$ ipython --no-banner

In [1]: import numpy as np

In [2]: import numpy.linalg as la

In [3]: np.set_printoptions(suppress=True, linewidth=140)

In [4]: def tidy(a):
   ...:     return np.round(a, 2) + 0
   ...: 

In [5]: F = np.loadtxt("block9.csv", delimiter=",")

In [6]: F
Out[6]: 
array([[-1.,  0., -1.,  0.],
       [-2.,  0., -2.,  0.],
       [-1.,  0., -1.,  0.],
       [-2.,  0., -2.,  0.]])

In [7]: # columns 0 and 2 are equal

In [8]: Y = F / la.norm(F, axis=1, keepdims=True)

In [9]: C2 = Y @ Y.T

In [10]: print(tidy(C2[0]))
[1. 1. 1. 1.]

In [11]: print((np.abs(C2) > 0.9).astype(int))
[[1 1 1 1]
 [1 1 1 1]
 [1 1 1 1]
 [1 1 1 1]]

In [12]: print(np.argwhere(np.triu(np.abs(C2) > 0.95, 1)))
[[0 1]
 [0 2]
 [0 3]
 [1 2]
 [1 3]
 [2 3]]

In [13]: u = np.array([-3, -9, -1])

In [14]: np.correlate(F[3], F[0], "full")
Out[14]: array([0., 2., 0., 4., 0., 2., 0.])

In [15]: data = np.load("arr.npy")

In [16]: data
Out[16]: 
array([[ 0,  4,  2],
       [-4,  0,  2],
       [-2, -2,  0]])

In [17]: # skew, so no eigenvalue has a real part

In [18]: def softmax(z):
    ...:     e = np.exp(z - z.max(axis=-1, keepdims=True))
    ...:     return e / e.sum(axis=-1, keepdims=True)
    ...: 

In [19]: tidy(softmax(data).sum(axis=1))
Out[19]: array([1., 1., 1.])

In [20]: tidy(softmax(data[0]))
Out[20]: array([0.02, 0.87, 0.12])

In [21]: att = data @ data.T / np.sqrt(3)

In [22]: tidy(softmax(att)[0] @ data)
Out[22]: array([0., 4., 2.])

In [23]: print(tidy(softmax(att + np.triu(np.full(att.shape, -np.inf), 1))))
[[1.  0.  0. ]
 [0.  1.  0. ]
 [0.  0.5 0.5]]

In [24]: Y = np.array([[7, 5], [8, 7]])

In [25]: Z = np.kron(Y, data)

In [26]: tidy(la.norm(Z, 2)), tidy(la.norm(Y, 2) * la.norm(data, 2))
Out[26]: (np.float64(66.91), np.float64(66.91))

In [27]: print(la.matrix_rank(Z))
4

In [28]: Y = data / la.norm(data, axis=1, keepdims=True)

In [29]: C2 = Y @ Y.T

In [30]: print(np.argwhere(np.triu(np.abs(C2) > 0.95, 1)))
[]

In [31]: tidy(la.norm(Y, axis=1))
Out[31]: array([1., 1., 1.])

In [32]: print(tidy(np.poly(data)))
[ 1.  0. 24.  0.]

In [33]: tidy(la.det(data[::-1]))
Out[33]: np.float64(0.0)

In [34]: tidy(la.eigvals(data).sum().real)
Out[34]: np.float64(0.0)

In [35]: np.einsum("ij,ji->", data, data)
Out[35]: np.int64(-48)

In [36]: tidy(la.det(2 * data)), tidy(la.det(data))
Out[36]: (np.float64(0.0), np.float64(0.0))

In [37]: X = np.loadtxt("data.csv", delimiter=",")

In [38]: print(X)
[[-0.57 -0.51 -0.74]
 [ 0.56  0.51  0.38]
 [-1.   -0.99 -1.  ]
 [ 1.    0.99  1.  ]
 [ 0.45  0.39  0.72]
 [-0.83 -0.77 -0.96]
 [-0.72 -0.65 -0.93]
 [ 0.99  0.98  0.99]
 [ 0.54  0.48  0.59]
 [ 0.95  0.92  0.98]
 [-0.92 -0.88 -0.94]
 [-1.   -0.99 -1.  ]
 [-0.99 -0.98 -0.99]
 [ 0.96  0.93  0.99]
 [-0.5  -0.45 -0.4 ]
 [ 0.35  0.29  0.81]
 [ 0.92  0.88  0.94]
 [ 0.96  0.94  0.98]
 [-1.   -1.   -1.  ]
 [-0.66 -0.6  -0.52]
 [ 0.2   0.17  0.41]
 [-0.85 -0.79 -0.93]]

In [39]: # row 11 repeats row 2

In [40]: cen = (X - X.mean(axis=0)) / X.std(axis=0)

In [41]: cen.std(axis=0)
Out[41]: array([1., 1., 1.])

In [42]: b = la.lstsq(np.delete(cen, 2, axis=1), cen[:, 2])[0]

In [43]: np.abs(b).argmax()
Out[43]: np.int64(0)

In [44]: Uu, sigma, Vt = la.svd(X)

In [45]: print(np.argmax(sigma[:-1] / (sigma[1:] + 1e-6)) + 1)
1

In [46]: Y = Uu[:, :1] @ np.diag(sigma[:1]) @ Vt[:1]

In [47]: tidy(la.norm(X - Y, 2)), tidy(sigma[1])
Out[47]: (np.float64(0.58), np.float64(0.58))
